$ ipython --no-banner

In [1]: import numpy as np

In [2]: import numpy.linalg as la

In [3]: np.set_printoptions(precision=2, suppress=True, linewidth=140)

In [4]: tidy = lambda a: np.round(a, 2) + 0

In [5]: arr = np.load("mat.npy")

In [6]: arr
Out[6]: 
array([[ 13.92, -15.96,  16.  ,  16.  ,  15.95, -15.99, -14.03],
       [  7.  , -13.  ,   7.01,  14.02,  18.02, -12.05, -20.03],
       [  0.05,  -0.09,  -0.02,   0.07,  -0.04,   0.03,  -0.09],
       [  7.07, -17.95,   5.95,  19.99,  28.03, -16.01, -32.99],
       [  6.96, -18.03,   6.07,  20.02,  28.01, -15.94, -32.99],
       [  0.05, -14.93,  -3.02,  18.  ,  29.9 , -12.02, -38.98],
       [ -7.03,  -1.99,  -9.97,   3.95,  11.91,   0.01, -18.98]])

In [7]: G = arr.T @ arr

In [8]: la.matrix_rank(G)
Out[8]: np.int64(7)

In [9]: tidy(np.diag(G))
Out[9]: array([ 390.62, 1297.88,  485.91, 1592.57, 3185.22, 1055.77, 4654.41])

In [10]: w1 = np.array([[3, 2], [2, 0], [1, -1], [1, -1], [1, -1], [2, 2], [2, 1]])

In [11]: c = np.array([1, 1])

In [12]: hid = np.maximum(arr @ w1 + c, 0)

In [13]: (hid > 0).astype(int)
Out[13]: 
array([[0, 0],
       [0, 0],
       [1, 1],
       [0, 0],
       [0, 0],
       [0, 0],
       [0, 0]])

In [14]: W2 = np.array([[8, -4], [2, 9]])

In [15]: w1 @ W2
Out[15]: 
array([[ 28,   6],
       [ 16,  -8],
       [  6, -13],
       [  6, -13],
       [  6, -13],
       [ 20,  10],
       [ 18,   1]])

In [16]: J = np.array([[3, 4, 5, 6, 7],
    ...:     [8, 9, 10, 11, 12],
    ...:     [13, 14, 15, 16, 17],
    ...:     [18, 19, 20, 21, 22],
    ...:     [23, 24, 25, 26, 27]])

In [17]: np.unique(J.round(6), axis=0).shape
Out[17]: (5, 5)

In [18]: tidy(J @ la.pinv(J) @ J)
Out[18]: 
array([[ 3.,  4.,  5.,  6.,  7.],
       [ 8.,  9., 10., 11., 12.],
       [13., 14., 15., 16., 17.],
       [18., 19., 20., 21., 22.],
       [23., 24., 25., 26., 27.]])

In [19]: tidy(np.trace(la.pinv(J) @ J))
Out[19]: np.float64(2.0)

In [20]: M = np.load("w.npy")

In [21]: M
Out[21]: 
array([[ 3,  3, -3,  2,  0,  1],
       [ 3,  3,  3, -3,  2,  0],
       [-3,  3,  3,  3, -3,  2],
       [ 2, -3,  3,  3,  3, -3],
       [ 0,  2, -3,  3,  3,  3],
       [ 1,  0,  2, -3,  3,  3]])

In [22]: # symmetric, so the eigenvalues are real

In [23]: rng = np.random.default_rng(679)

In [24]: Y = M + rng.integers(-2, 3, (6, 5)) @ rng.integers(-2, 3, (5, 6))

In [25]: Y
Out[25]: 
array([[ 10,   9,  -9,   1,  -2,  11],
       [ 13,   9,  -8,  -3,  -6,   1],
       [  0,   8,   1,  -2,  -9,  -3],
       [  4,  -3,   3,   1,   7,   1],
       [  0,   2, -14,  11,  -5,   4],
       [ -8,  -5,  13,  -4,   9,  -1]])

In [26]: tidy(la.svd(Y - M, compute_uv=False))
Out[26]: array([29.94, 13.67, 11.99,  3.63,  1.46,  0.  ])

In [27]: print(la.matrix_rank(Y - M, tol=1e-8))
5

In [28]: print(np.abs(Y - M).sum(axis=1))
[32 36 26 12 28 36]

In [29]: blk = np.stack([Y, 3 * Y, Y[::-1]])

In [30]: print(la.matrix_rank(blk.reshape(3, -1)))
2

In [31]: (blk @ Y.T).shape
Out[31]: (3, 6, 6)

In [32]: np.einsum("bij,cij->bc", blk, blk)
Out[32]: 
array([[ 1710,  5130,  -466],
       [ 5130, 15390, -1398],
       [ -466, -1398,  1710]])

In [33]: blk.sum(axis=0)
Out[33]: 
array([[ 32,  31, -23,   0,   1,  43],
       [ 52,  38, -46,  -1, -29,   8],
       [  4,  29,   7,  -7, -29, -11],
       [ 16,  -4,  13,   2,  19,   1],
       [ 13,  17, -64,  41, -26,  17],
       [-22, -11,  43, -15,  34,   7]])

In [34]: np.all(la.eigvalsh(M) > 0)
Out[34]: np.False_

In [35]: evals, V = la.eigh(M)

In [36]: tidy(evals)
Out[36]: array([-8.62,  1.33,  4.54,  5.88,  7.08,  7.79])

In [37]: print(np.unique(evals.round(6) + 0, return_counts=True)[1])
[1 1 1 1 1 1]

In [38]: F = np.loadtxt("case7.csv", delimiter=",")

In [39]: F
Out[39]: 
array([[11.88, -8.95, -4.15,  7.15],
       [-0.1 , -0.13,  0.  , -0.01],
       [ 3.15,  0.05, -0.85,  1.08],
       [ 5.88, -5.9 , -2.01,  4.08],
       [ 5.96, -6.11, -2.  ,  3.91]])

In [40]: vec = np.array([5, 0, 3, -3])

In [41]: rhs = F @ vec

In [42]: tidy(la.solve(F.T @ F, F.T @ rhs))
Out[42]: array([ 5.,  0.,  3., -3.])

In [43]: rhs = rhs + 0.3 * rng.normal(size=5)

In [44]: tidy(rhs)
Out[44]: array([25.55, -0.06, 10.13, 10.75, 12.33])

In [45]: c, *_ = la.lstsq(F, rhs)

In [46]: tidy(la.norm(rhs - F @ c))
Out[46]: np.float64(0.35)

In [47]: tidy(F.T @ (rhs - F @ c))
Out[47]: array([0., 0., 0., 0.])

In [48]: [round(float(la.norm(la.solve(F.T @ F + lam * np.eye(4), F.T @ rhs))), 2) for lam in (0, 1, 10, 100)]
Out[48]: [8.42, 2.77, 1.75, 1.19]
